$ python -q
>>> import numpy as np
>>> import numpy.linalg as la
>>> np.set_printoptions(suppress=True, linewidth=160)
>>> feats = np.load("case15.npy")
>>> feats
array([[ 3,  3, -5, -5,  2,  0],
       [ 6,  6, -2, -2,  5,  3],
       [ 5,  5, -3, -3,  4,  2],
       [ 6,  6, -2, -2,  5,  3],
       [ 5,  5, -3, -3,  4,  2],
       [ 3,  3, -5, -5,  2,  0],
       [ 5,  5, -3, -3,  4,  2]])
>>> vec = np.array([9, 0, 0, 3, -6, 2])
>>> feats @ (2 * vec)
array([ 0, 48, 32, 48, 32,  0, 32])
>>> (feats @ vec).argmax()
np.int64(1)
>>> feats @ np.ones(6)
array([-2., 16., 10., 16., 10., -2., 10.])
>>> feats * vec
array([[ 27,   0,   0, -15, -12,   0],
       [ 54,   0,   0,  -6, -30,   6],
       [ 45,   0,   0,  -9, -24,   4],
       [ 54,   0,   0,  -6, -30,   6],
       [ 45,   0,   0,  -9, -24,   4],
       [ 27,   0,   0, -15, -12,   0],
       [ 45,   0,   0,  -9, -24,   4]])
>>> np.einsum("ij,j->i", feats, vec)
array([ 0, 24, 16, 24, 16,  0, 16])
>>> (feats * vec).sum(axis=1)
array([ 0, 24, 16, 24, 16,  0, 16])
>>> np.unique(feats.round(6), axis=0).shape
(3, 6)
>>> np.round(feats @ la.pinv(feats) @ feats, 1)
array([[ 3.,  3., -5., -5.,  2.,  0.],
       [ 6.,  6., -2., -2.,  5.,  3.],
       [ 5.,  5., -3., -3.,  4.,  2.],
       [ 6.,  6., -2., -2.,  5.,  3.],
       [ 5.,  5., -3., -3.,  4.,  2.],
       [ 3.,  3., -5., -5.,  2.,  0.],
       [ 5.,  5., -3., -3.,  4.,  2.]])
>>> la.lstsq(feats[:-1].T, feats[-1])[2]
np.int32(2)
>>> np.unravel_index(np.abs(feats).argmax(), feats.shape)
(np.int64(1), np.int64(0))
>>> feats[:, 6]
Traceback (most recent call last):
  File "<python-input-16>", line 1, in <module>
    feats[:, 6]
    ~~~~~^^^^^^
IndexError: index 6 is out of bounds for axis 1 with size 6
>>> print(feats.sum(axis=0))
[ 33  33 -23 -23  26  12]
>>> feats - feats[0]
array([[0, 0, 0, 0, 0, 0],
       [3, 3, 3, 3, 3, 3],
       [2, 2, 2, 2, 2, 2],
       [3, 3, 3, 3, 3, 3],
       [2, 2, 2, 2, 2, 2],
       [0, 0, 0, 0, 0, 0],
       [2, 2, 2, 2, 2, 2]])
>>> print(np.round(feats.mean(axis=0), 1))
[ 4.7  4.7 -3.3 -3.3  3.7  1.7]
>>> np.zeros(7, 6)
Traceback (most recent call last):
  File "<python-input-20>", line 1, in <module>
    np.zeros(7, 6)
    ~~~~~~~~^^^^^^
TypeError: Cannot interpret '6' as a data type
>>> print(feats.shape)
(7, 6)
>>> def softmax(z):
...     e = np.exp(z - z.max(axis=-1, keepdims=True))
...     return e / e.sum(axis=-1, keepdims=True)
... 
>>> np.round(softmax(feats[4] + -1), 1) + 0
array([0.4, 0.4, 0. , 0. , 0.2, 0. ])
>>> np.round(softmax(feats[4]), 1) + 0
array([0.4, 0.4, 0. , 0. , 0.2, 0. ])
>>> att = feats @ feats.T / np.sqrt(6)
>>> np.round(softmax(att)[4] @ feats, 1)
array([ 6.,  6., -2., -2.,  5.,  3.])
>>> print(softmax(att).round(6).argmax(axis=1))
[0 1 1 1 1 0 1]
>>> E = np.load("block14.npy")
>>> print(E)
[[ 2.2  1.4 -0.1  3.2  0.2]
 [ 2.   0.6 -0.5  3.3 -0.2]
 [ 2.1  1.4 -0.1  3.3  0.3]
 [ 1.7  1.1  0.1  2.9  0.4]
 [ 2.5  1.1  0.   2.8 -0.2]
 [ 2.2  0.8  0.   2.3  0. ]
 [ 1.7  1.   0.3  3.2  0.3]
 [-0.1  3.   2.  -0.3  1.5]
 [ 0.   2.9  1.9  0.4  0.9]
 [-0.2  3.2  1.9  0.3  0.5]
 [ 0.2  3.   1.8 -0.3  1.2]
 [ 0.   3.   1.5 -0.2  0.9]
 [ 0.6  3.   2.1 -0.4  1.2]
 [ 0.2  3.4  1.8  0.   0.8]
 [ 0.3  1.5  3.2 -0.3  2.1]
 [-0.1  1.4  2.7  0.3  2.6]
 [ 0.3  1.1  3.3 -0.1  2.4]
 [ 0.1  0.9  3.5  0.4  2. ]
 [ 0.2  1.3  2.9  0.1  2.1]
 [ 0.   2.1  2.9 -0.1  1.3]
 [ 0.3  0.5  3.   0.1  1.6]]
>>> Z = E[[16, 8]].astype(float)
>>> for _ in range(6):
...     labels = la.norm(E[:, None] - Z, axis=-1).argmin(axis=1)
...     Z = np.array([E[labels == j].mean(axis=0) for j in range(2)])
... 
>>> labels
array([1, 1, 1, 1, 1, 1, 1, 0, 0, 0, 0, 0, 0, 0, 0, 0, 0, 0, 0, 0, 0])
>>> np.bincount(labels)
array([14,  7])
>>> Z.round(1) + 0
array([[0.1, 2.2, 2.5, 0. , 1.5],
       [2.1, 1.1, 0. , 3. , 0.1]])
>>> out = np.array([[9, -9], [6, -3], [-9, 7], [-6, -3], [-6, 6]])
>>> print(np.round(np.einsum("ij->j", Z), 1))
[2.2 3.2 2.4 3.  1.6]
>>> np.round(out.T @ Z.T, 1)
array([[-17. ,   6.6],
       [ 18.7, -30.3]])
>>> print(np.round(np.einsum("ij,ij->i", Z, Z), 1))
[13.  14.4]
>>> np.round(Z @ out, 1)
array([[-17. ,  18.7],
       [  6.6, -30.3]])
>>> la.matrix_rank(Z @ out)
np.int64(2)
>>> np.vstack([Z, out.T]).shape
(4, 5)
>>> rng = np.random.default_rng(58826)
>>> out = E + rng.integers(-2, 3, (21, 3)) @ rng.integers(-2, 3, (3, 5))
>>> out.round(1)
array([[-0.8, -2.6, -2.1,  0.2,  5.2],
       [-2. ,  5.6,  5.5,  4.3,  2.8],
       [ 3.1, -2.6, -2.1,  3.3,  0.3],
       [ 5.7,  4.1,  2.1,  6.9, -5.6],
       [ 3.5, -3.9, -8. , -2.2,  0.8],
       [ 6.2, -7.2, -8. ,  0.3, -2. ],
       [-2.3,  6. ,  6.3,  4.2,  3.3],
       [-3.1,  3. ,  0. , -4.3,  5.5],
       [-4. , 10.9,  9.9,  2.4,  2.9],
       [-4.2,  2.2,  3.9, -0.7,  5.5],
       [ 8.2,  3. ,  1.8,  5.7, -8.8],
       [-3. ,  8. ,  5.5, -0.2,  2.9],
       [-6.4,  5. ,  4.1, -4.4,  9.2],
       [ 2.2,  8.4,  3.8,  2. , -3.2],
       [-2.7, -1.5, -0.8, -5.3,  7.1],
       [ 3.9,  5.4,  2.7,  2.3, -3.4],
       [-1.7,  1.1,  7.3,  1.9,  4.4],
       [ 0.1, -2.1,  1.5, -0.6,  3. ],
       [ 0.2, -1.7,  0.9, -0.9,  3.1],
       [ 3. ,  2.1,  4.9,  3.9, -2.7],
       [ 6.3,  1.5,  5. ,  6.1, -6.4]])
>>> la.matrix_rank(out - E, tol=1e-8)
np.int64(3)
>>> O, evecs = la.qr(E[:, :4])[0], la.qr(E[:, 4:])[0]
>>> sv = la.svd(O.T @ evecs, compute_uv=False)
>>> (sv > 0.9).sum()
np.int64(1)
>>> out = np.c_[E[:, :1] @ np.array([[1]]), np.array([-1, 0, 2, 2, 0, 2, -1, -2, -1, 0, 0, -2, 2, 0, -2, 1, -1, -2, 0, -2, 2])]
>>> out
array([[ 2.2, -1. ],
       [ 2. ,  0. ],
       [ 2.1,  2. ],
       [ 1.7,  2. ],
       [ 2.5,  0. ],
       [ 2.2,  2. ],
       [ 1.7, -1. ],
       [-0.1, -2. ],
       [ 0. , -1. ],
       [-0.2,  0. ],
       [ 0.2,  0. ],
       [ 0. , -2. ],
       [ 0.6,  2. ],
       [ 0.2,  0. ],
       [ 0.3, -2. ],
       [-0.1,  1. ],
       [ 0.3, -1. ],
       [ 0.1, -2. ],
       [ 0.2,  0. ],
       [ 0. , -2. ],
       [ 0.3,  2. ]])
>>> la.matrix_rank(out)
np.int64(2)
>>> np.round(la.norm(la.qr(E)[0].T @ out, axis=0) ** 2 / ((out ** 2).sum(axis=0) + 1e-12), 1)
array([1. , 0.2])
>>> A = np.loadtxt("out12.csv", delimiter=",")
>>> A.round(1) + 0
array([[-0.2,  0.4, -0.2,  0.4, -0.3, -0.5, -0.5,  0.3],
       [-0.3, -0.5,  0.6,  0.2, -0.3,  0.2, -0.4, -0.1],
       [-0.2, -0.4,  0.1, -0.3, -0.1, -0.3,  0.3,  0.7],
       [-0.4, -0.2, -0.3, -0.4, -0.4, -0.3,  0.1, -0.6],
       [ 0.1,  0.2,  0.5,  0.4, -0.2, -0.3,  0.6, -0.3],
       [ 0.1, -0.5,  0. ,  0.1,  0.6, -0.5, -0.2, -0.2],
       [ 0.8, -0.3, -0.1,  0. , -0.5, -0.1, -0.1,  0.1],
       [ 0.2,  0.4,  0.6, -0.6,  0.1, -0.2, -0.3, -0.1]])
>>> np.round(np.abs(A).max(), 1)
np.float64(0.8)
>>> la.matrix_rank(A)
np.int64(8)
>>> A.shape
(8, 8)
>>> print(np.round(A.mean(axis=0), 1) + 0)
[ 0.  -0.1  0.1  0.  -0.1 -0.3 -0.1  0. ]
>>> np.round(np.diff(A, axis=0), 1) + 0
array([[-0.1, -0.9,  0.7, -0.1,  0. ,  0.7,  0.1, -0.3],
       [ 0.1,  0.1, -0.5, -0.5,  0.2, -0.5,  0.7,  0.8],
       [-0.1,  0.2, -0.4, -0.1, -0.3,  0. , -0.3, -1.3],
       [ 0.5,  0.3,  0.8,  0.8,  0.2,  0. ,  0.6,  0.3],
       [ 0. , -0.6, -0.5, -0.3,  0.8, -0.2, -0.8,  0.1],
       [ 0.6,  0.1, -0.1, -0.2, -1.1,  0.4,  0.1,  0.3],
       [-0.6,  0.7,  0.7, -0.6,  0.6, -0.1, -0.2, -0.1]])
>>> print(np.round(A.sum(axis=0), 1))
[ 0.1 -0.9  1.1 -0.2 -1.  -2.2 -0.5 -0.2]
>>> Z = np.array([[-0.9, 0.8, -1.3, -1.2, 0.2]])
>>> K = np.array([[-5],
...     [1],
...     [-3],
...     [2],
...     [5],
...     [0],
...     [-5],
...     [5],
...     [1],
...     [-5],
...     [-4],
...     [3],
...     [-5],
...     [2],
...     [0],
...     [3],
...     [-4],
...     [2],
...     [1],
...     [4],
...     [4]]) @ Z + 0.1 * rng.normal(size=(21, 5))
>>> K.round(1) + 0
array([[ 4.5, -4.2,  6.6,  6. , -1. ],
       [-0.8,  0.6, -1.4, -1.1,  0.3],
       [ 2.7, -2.3,  4. ,  3.7, -0.7],
       [-1.9,  1.5, -2.7, -2.3,  0.4],
       [-4.4,  4. , -6.7, -6. ,  1. ],
       [ 0. , -0.1, -0.1,  0. , -0.2],
       [ 4.6, -4. ,  6.6,  5.9, -1. ],
       [-4.5,  3.9, -6.4, -6. ,  1.1],
       [-0.8,  0.9, -1.3, -1.3,  0.3],
       [ 4.5, -3.9,  6.6,  5.9, -1.1],
       [ 3.7, -3.3,  5.2,  4.8, -0.8],
       [-2.8,  2.3, -4. , -3.8,  0.6],
       [ 4.4, -4.1,  6.5,  5.9, -0.9],
       [-1.8,  1.6, -2.7, -2.6,  0.5],
       [ 0. ,  0. ,  0. ,  0. ,  0.1],
       [-2.6,  2.3, -4. , -3.8,  0.7],
       [ 3.7, -3.2,  5.2,  4.8, -0.7],
       [-1.7,  1.6, -2.8, -2.3,  0.4],
       [-0.8,  0.8, -1.3, -1.4,  0. ],
       [-3.5,  3.1, -5.2, -4.9,  0.9],
       [-3.6,  3.3, -5.4, -4.7,  0.8]])
>>> cen = K - K.mean(axis=0)
>>> evecs = la.svd(cen)[2][:1]
>>> out = cen - cen @ evecs.T @ evecs
>>> la.norm(out, axis=1).round(6).argmax()
np.int64(5)
>>> np.round(np.diag(evecs.T @ evecs), 1) + 0
array([0.2, 0.1, 0.4, 0.3, 0. ])
